>>> import numpy as np
>>> np.set_printoptions(precision=2, suppress=True, linewidth=120)
>>> J = np.loadtxt("a.csv", delimiter=",")
>>> J
array([[0., 1., 1., 1.],
       [1., 0., 1., 1.],
       [1., 1., 0., 0.],
       [1., 1., 0., 0.]])
>>> P = np.triu(np.array([[2, -3, -2, 1], [-3, -3, 0, -2], [2, 2, 2, -2], [-3, 1, 0, -1]]), 1) + np.eye(4)
>>> out = P @ J @ np.linalg.inv(P)
>>> print(P @ J - J @ P)
[[-4. -1. -3.  1.]
 [-2.  1.  2.  1.]
 [-2.  1.  2.  1.]
 [ 0.  3.  2.  1.]]
>>> np.round(np.poly(out), 2) + 0
array([ 1.,  0., -5., -4.,  0.])
>>> out
array([[ -4., -12., -10., -42.],
       [ -1.,  -5.,  -1., -10.],
       [ -1.,  -4.,  -2., -11.],
       [  1.,   4.,   2.,  11.]])
>>> np.trace(out), np.trace(J)
(np.float64(0.0), np.float64(0.0))
>>> np.round(np.linalg.det(out), 2)
np.float64(0.0)
>>> E = np.array([[4.94, 0.49], [0.49, 1.06]])
>>> # row 0 is much longer than the rest
>>> np.einsum("ii->", J)
np.float64(0.0)
>>> round(np.linalg.det(2 * J), 2), round(np.linalg.det(J), 2)
(np.float64(0.0), np.float64(0.0))
>>> round(float(np.linalg.det(J[::-1])), 2)
0.0
>>> np.kron(np.eye(2, dtype=int), J)
array([[0., 1., 1., 1., 0., 0., 0., 0.],
       [1., 0., 1., 1., 0., 0., 0., 0.],
       [1., 1., 0., 0., 0., 0., 0., 0.],
       [1., 1., 0., 0., 0., 0., 0., 0.],
       [0., 0., 0., 0., 0., 1., 1., 1.],
       [0., 0., 0., 0., 1., 0., 1., 1.],
       [0., 0., 0., 0., 1., 1., 0., 0.],
       [0., 0., 0., 0., 1., 1., 0., 0.]])
>>> np.einsum("ij,ji->", J, J)
np.float64(10.0)
>>> W = np.array([[-1, -1, 4, 2], [5, 2, -1, 0]])
>>> b = np.array([7, 5, -3, -4])
>>> H = np.maximum(E @ W + b, 0)
>>> print((H > 0).mean(axis=0))
[1.  1.  0.5 0.5]
>>> np.linalg.matrix_rank(H)
np.int64(2)
>>> C = np.array([[3, 1, 1], [5, 4, 5], [5, 4, 0], [5, 0, 4]])
>>> (H @ C).round(6).argmax(axis=1)
array([0, 0])
>>> W @ C
array([[22, 11,  2],
       [20,  9, 15]])
>>> round(np.linalg.norm(E[0], 1), 2), round(np.linalg.norm(E[0], np.inf), 2)
(np.float64(5.43), np.float64(4.94))
>>> np.round(np.linalg.norm(E) ** 2 / np.linalg.norm(E, 2) ** 2, 2)
np.float64(1.04)
>>> np.linalg.norm(E, axis=0)
array([4.96, 1.17])
>>> print(np.round(np.linalg.norm(E, 1), 2), np.round(np.linalg.norm(E, np.inf), 2))
5.43 5.43
>>> print(np.linalg.norm(E, axis=1).argmax())
0
>>> round(np.linalg.norm(E[0] - E[1]), 2)
np.float64(4.49)
>>> round(E[0] @ E[1], 2)
np.float64(2.94)
>>> X = np.load("arr.npy")
>>> print(X)
[[3 3 3]
 [0 0 0]
 [0 0 0]
 [3 4 3]
 [0 0 0]
 [2 2 1]
 [1 2 2]
 [1 2 2]
 [4 3 2]
 [0 0 0]
 [5 5 4]
 [0 0 0]
 [1 2 2]
 [1 2 2]
 [0 0 0]
 [2 1 1]
 [2 1 1]]
>>> G = np.cov(X, rowvar=False)
>>> print(np.median(X, axis=0))
[1. 2. 1.]
>>> np.argsort(-X.std(axis=0).round(6), kind="stable")
array([0, 1, 2])
>>> np.corrcoef(X.T)
array([[1.  , 0.9 , 0.83],
       [0.9 , 1.  , 0.97],
       [0.83, 0.97, 1.  ]])
>>> np.argwhere(np.triu(np.abs(np.corrcoef(X.T)) > 0.8, 1))
array([[0, 1],
       [0, 2],
       [1, 2]])
>>> print(round(float(np.corrcoef(X[:, 1], X[:, 0])[0, 1]), 2))
0.9
>>> P = X @ np.linalg.solve(X.T @ X, X.T)
>>> print(np.allclose(P @ P, P))
True
>>> np.trace(P)
np.float64(3.0)
>>> np.round(np.linalg.eigvalsh(P), 2) + 0
array([0., 0., 0., 0., 0., 0., 0., 0., 0., 0., 0., 0., 0., 0., 1., 1., 1.])
>>> D = np.linalg.norm(X[:, None] - X[None], axis=-1)
>>> D[5].round(6).argsort(kind="stable")[:4]
array([ 5, 15, 16,  6])
>>> np.linalg.norm(X - X.mean(axis=0), axis=1)
array([2.65, 2.55, 2.55, 3.3 , 2.55, 0.76, 0.9 , 0.9 , 2.97, 2.55, 5.58, 2.55, 0.9 , 0.9 , 2.55, 0.87, 0.87])
>>> D.mean(axis=1).argmax()
np.int64(10)
>>> D[:5, :5]
array([[0.  , 5.2 , 5.2 , 1.  , 5.2 ],
       [5.2 , 0.  , 0.  , 5.83, 0.  ],
       [5.2 , 0.  , 0.  , 5.83, 0.  ],
       [1.  , 5.83, 5.83, 0.  , 5.83],
       [5.2 , 0.  , 0.  , 5.83, 0.  ]])
>>> feats = np.load("w.npy")
>>> feats
array([[ 0.81, -0.59,  0.  ],
       [ 0.59,  0.81,  0.  ],
       [ 0.  ,  0.  ,  1.  ]])
>>> out = np.linalg.inv(feats)
>>> np.linalg.inv(out)
array([[ 0.81, -0.59,  0.  ],
       [ 0.59,  0.81,  0.  ],
       [ 0.  ,  0.  ,  1.  ]])
>>> np.round(feats @ out, 2) + 0
array([[1., 0., 0.],
       [0., 1., 0.],
       [0., 0., 1.]])
>>> print(round(float(np.linalg.cond(feats)), 2))
1.0
>>> np.round(np.linalg.slogdet(feats)[0], 2)
np.float64(1.0)
>>> np.allclose(out, feats.T)
True
>>> (np.abs(out) > 1e-9).astype(int)
array([[1, 1, 0],
       [1, 1, 0],
       [0, 0, 1]])
